% python3 -q
>>> import numpy as np
>>> import numpy.linalg as la
>>> np.set_printoptions(precision=2, suppress=True, linewidth=160, sign=" ")
>>> tidy = lambda a: np.round(a, 2) + 0
>>> u = np.array([1, 0, -2, 0, 1, 1])
>>> v = np.array([6, 6, 0, 0, 7, 6, 4])
>>> m1 = np.outer(u, v)
>>> m1
array([[  6,   6,   0,   0,   7,   6,   4],
       [  0,   0,   0,   0,   0,   0,   0],
       [-12, -12,   0,   0, -14, -12,  -8],
       [  0,   0,   0,   0,   0,   0,   0],
       [  6,   6,   0,   0,   7,   6,   4],
       [  6,   6,   0,   0,   7,   6,   4]])
>>> # row 3 repeats row 1
>>> U, sig, vt = la.svd(m1)
>>> np.argmax(sig[:-1] / (sig[1:] + 1e-6)) + 1
np.int64(1)
>>> tidy(sig)
array([ 34.8,   0. ,   0. ,   0. ,   0. ,   0. ])
>>> B = U[:, :1] @ np.diag(sig[:1]) @ vt[:1]
>>> tidy(B)
array([[  6.,   6.,   0.,   0.,   7.,   6.,   4.],
       [  0.,   0.,   0.,   0.,   0.,   0.,   0.],
       [-12., -12.,   0.,   0., -14., -12.,  -8.],
       [  0.,   0.,   0.,   0.,   0.,   0.,   0.],
       [  6.,   6.,   0.,   0.,   7.,   6.,   4.],
       [  6.,   6.,   0.,   0.,   7.,   6.,   4.]])
>>> tidy(la.norm(m1 - B) / la.norm(m1))
np.float64(0.0)
>>> la.matrix_rank(m1, rtol=0.05)
np.int64(1)
>>> rng = np.random.default_rng(934)
>>> B = m1 + rng.integers(-2, 3, (6, 1)) @ rng.integers(-2, 3, (1, 7))
>>> B
array([[  5,   6,   0,  -1,   9,   6,   3],
       [  1,   0,   0,   1,  -2,   0,   1],
       [-13, -12,   0,  -1, -12, -12,  -9],
       [ -2,   0,   0,  -2,   4,   0,  -2],
       [  4,   6,   0,  -2,  11,   6,   2],
       [  4,   6,   0,  -2,  11,   6,   2]])
>>> tidy(la.svd(B - m1, compute_uv=False))
array([ 10.25,   0.  ,   0.  ,   0.  ,   0.  ,   0.  ])
>>> la.matrix_rank(B - m1, tol=1e-8)
np.int64(1)
>>> feats = np.load("test12.npy")
>>> feats
array([[ 5,  0,  0,  0],
       [ 2, -5,  0,  0],
       [-2,  2, -3,  0],
       [-1,  4,  2,  3]])
>>> [int(la.matrix_rank(la.matrix_power(feats, p))) for p in range(1, 5)]
[4, 4, 4, 4]
>>> tidy(np.sort(la.eigvals(feats)))
array([-5., -3.,  3.,  5.])
>>> np.prod(np.diag(feats)), tidy(la.det(feats))
(np.int64(225), np.float64(225.0))
>>> la.matrix_rank(feats - feats[0, 0] * np.eye(4))
np.int64(3)
>>> la.matrix_power(feats - np.diag(np.diag(feats)), 4)
array([[ 0,  0,  0,  0],
       [ 0,  0,  0,  0],
       [ 0,  0,  0,  0],
       [ 0,  0,  0,  0]])
>>> tidy(la.norm(feats, 2))
np.float64(7.8)
>>> tidy(la.norm(feats, axis=1))
array([ 5.  ,  5.39,  4.12,  5.48])
>>> tidy(la.norm(feats[3] - feats[0]))
np.float64(8.06)
>>> tidy(la.det(feats))
np.float64(225.0)
>>> (feats + feats.T) / 2
array([[ 5. ,  1. , -1. , -0.5],
       [ 1. , -5. ,  1. ,  2. ],
       [-1. ,  1. , -3. ,  1. ],
       [-0.5,  2. ,  1. ,  3. ]])
>>> feats @ feats
array([[ 25,   0,   0,   0],
       [  0,  25,   0,   0],
       [  0, -16,   9,   0],
       [ -4,  -4,   0,   9]])
>>> (feats - feats.T) / 2
array([[ 0. , -1. ,  1. ,  0.5],
       [ 1. ,  0. , -1. , -2. ],
       [-1. ,  1. ,  0. , -1. ],
       [-0.5,  2. ,  1. ,  0. ]])
>>> tidy(np.abs(la.eigvals(feats)).max())
np.float64(5.0)
>>> x = np.array([5, 2, 1, 1])
>>> a = np.maximum(feats @ x, 0)
>>> np.maximum(feats @ x, 0) - np.maximum(-feats @ x, 0)
array([25,  0, -9,  8])
>>> feats * (a > 1e-9)[:, None]
array([[ 5,  0,  0,  0],
       [ 0,  0,  0,  0],
       [ 0,  0,  0,  0],
       [-1,  4,  2,  3]])
>>> np.flatnonzero(a > 1e-9)
array([ 0,  3])
>>> a
array([ 25,   0,   0,   8])
>>> mat = np.load("data.npy")
>>> mat
array([[ 7,  5,  6,  4,  4],
       [ 6,  4,  5,  3,  3],
       [ 7,  5,  6,  4,  4],
       [ 5,  3,  4,  2,  2],
       [ 7,  5,  6,  4,  4]])
>>> # columns 3 and 4 are equal
>>> np.allclose(mat[:-1].T @ la.lstsq(mat[:-1].T, mat[-1])[0], mat[-1])
True
>>> np.unique(mat.round(6), axis=0).shape
(3, 5)
>>> U, sig, vt = la.svd(mat)
>>> tidy(sig)
array([ 24.04,   0.97,   0.  ,   0.  ,   0.  ])
>>> np.argmax(sig[:-1] / (sig[1:] + 1e-6)) + 1
np.int64(2)
>>> B = U[:, :2] @ np.diag(sig[:2]) @ vt[:2]
>>> tidy(la.norm(mat - B, 2)), tidy(sig[2])
(np.float64(0.0), np.float64(0.0))
>>> la.matrix_rank(B)
np.int64(2)
>>> tidy(B)
array([[ 7.,  5.,  6.,  4.,  4.],
       [ 6.,  4.,  5.,  3.,  3.],
       [ 7.,  5.,  6.,  4.,  4.],
       [ 5.,  3.,  4.,  2.,  2.],
       [ 7.,  5.,  6.,  4.,  4.]])
>>> K = np.load("layer12.npy")
>>> K
array([[ 0,  0,  5,  5,  4],
       [-2, -2, -2, -5,  3]])
>>> gram = K.T @ K
>>> tidy(la.eigvalsh(gram)[::-1])
array([ 81.08,  30.92,   0.  ,   0.  ,   0.  ])
>>> np.trace(gram), (K ** 2).sum()
(np.int64(112), np.int64(112))
>>> tidy(la.svd(K, compute_uv=False) ** 2)
array([ 81.08,  30.92])
>>> np.diag(gram)
array([  4,   4,  29,  50,  25])
>>> blk = np.stack([K, 5 * K, K[::-1]])
>>> blk.shape
(3, 2, 5)
>>> blk.sum(axis=0)
array([[ -2,  -2,  28,  25,  27],
       [-12, -12,  -7, -25,  22]])
>>> (blk @ K.T).shape
(3, 2, 2)
>>> tidy(la.norm(blk, axis=(1, 2)))
array([ 10.58,  52.92,  10.58])
>>> np.einsum("bij,cij->bc", blk, blk)
array([[ 112,  560,  -46],
       [ 560, 2800, -230],
       [ -46, -230,  112]])
>>> la.matrix_rank(blk)
array([ 2,  2,  2])
>>> la.matrix_rank(blk.reshape(3, -1))
np.int64(2)
>>> B = np.array([[0, 3], [2, 3], [3, 0], [3, 2], [2, 2]])
>>> B.T @ K.T
array([[ 38, -19],
       [ 18, -16]])
>>> np.einsum("ij->j", K)
array([-2, -2,  3,  0,  7])
>>> np.einsum("ik,kj->ji", K, B)
array([[ 38, -19],
       [ 18, -16]])
>>> B = K + rng.integers(-2, 3, (2, 1)) @ rng.integers(-2, 3, (1, 5))
>>> B
array([[ 4,  4,  7,  9,  4],
       [-4, -4, -3, -7,  3]])
>>> np.abs(B - K).sum(axis=1)
array([ 14,   7])
>>> B = np.array([[8, 0], [-9, 8]])
>>> cent = np.kron(B, K)
>>> cent
array([[  0,   0,  40,  40,  32,   0,   0,   0,   0,   0],
       [-16, -16, -16, -40,  24,   0,   0,   0,   0,   0],
       [  0,   0, -45, -45, -36,   0,   0,  40,  40,  32],
       [ 18,  18,  18,  45, -27, -16, -16, -16, -40,  24]])
>>> tidy(la.norm(cent, 2)), tidy(la.norm(B, 2) * la.norm(K, 2))
(np.float64(123.17), np.float64(123.17))
>>> W0 = np.array([[1.02, -3.0, -2.0, 2.0],
...     [-2.0, -2.98, 1.0, -3.0],
...     [0.0, -1.0, 3.02, 0.0],
...     [1.0, -3.0, -2.0, 2.02]])
>>> W0
array([[ 1.02, -3.  , -2.  ,  2.  ],
       [-2.  , -2.98,  1.  , -3.  ],
       [ 0.  , -1.  ,  3.02,  0.  ],
       [ 1.  , -3.  , -2.  ,  2.02]])
>>> tidy(la.det(W0))
np.float64(-1.59)
>>> tidy(np.abs(la.eigvals(W0)).max())
np.float64(4.91)
>>> tidy(W0 @ W0)
array([[  9.04,   1.88, -15.08,  15.08],
       [  0.92,  22.88,  10.04,  -1.12],
       [  2.  ,  -0.04,   8.12,   3.  ],
       [  9.04,   1.88, -15.08,  15.08]])
>>> W1 = np.array([[-2, 5, 8, -7, 8],
...     [8, 1, -2, 3, -7],
...     [8, 9, -5, 8, -8],
...     [-7, -1, -6, 6, 9]])
>>> c = np.array([2, 3, 3, 3, 2])
>>> hid = np.maximum(W0 @ W1 + c, 0)
>>> tidy(hid)
array([[  0.  ,   0.  ,  15.16,   0.  ,  65.16],
       [ 11.16,   2.02,   5.96,   0.  ,   0.  ],
       [ 18.16,  29.18,   0.  ,  24.16,   0.  ],
       [  0.  ,   0.  ,  14.88,   0.  ,  65.18]])
>>> cent = np.array([[-4, 1], [1, -6], [0, 9], [1, 3], [-2, -6]])
>>> W1 @ cent
array([[-10, -29],
       [-14,  35],
       [  1, -19],
       [ 15, -91]])
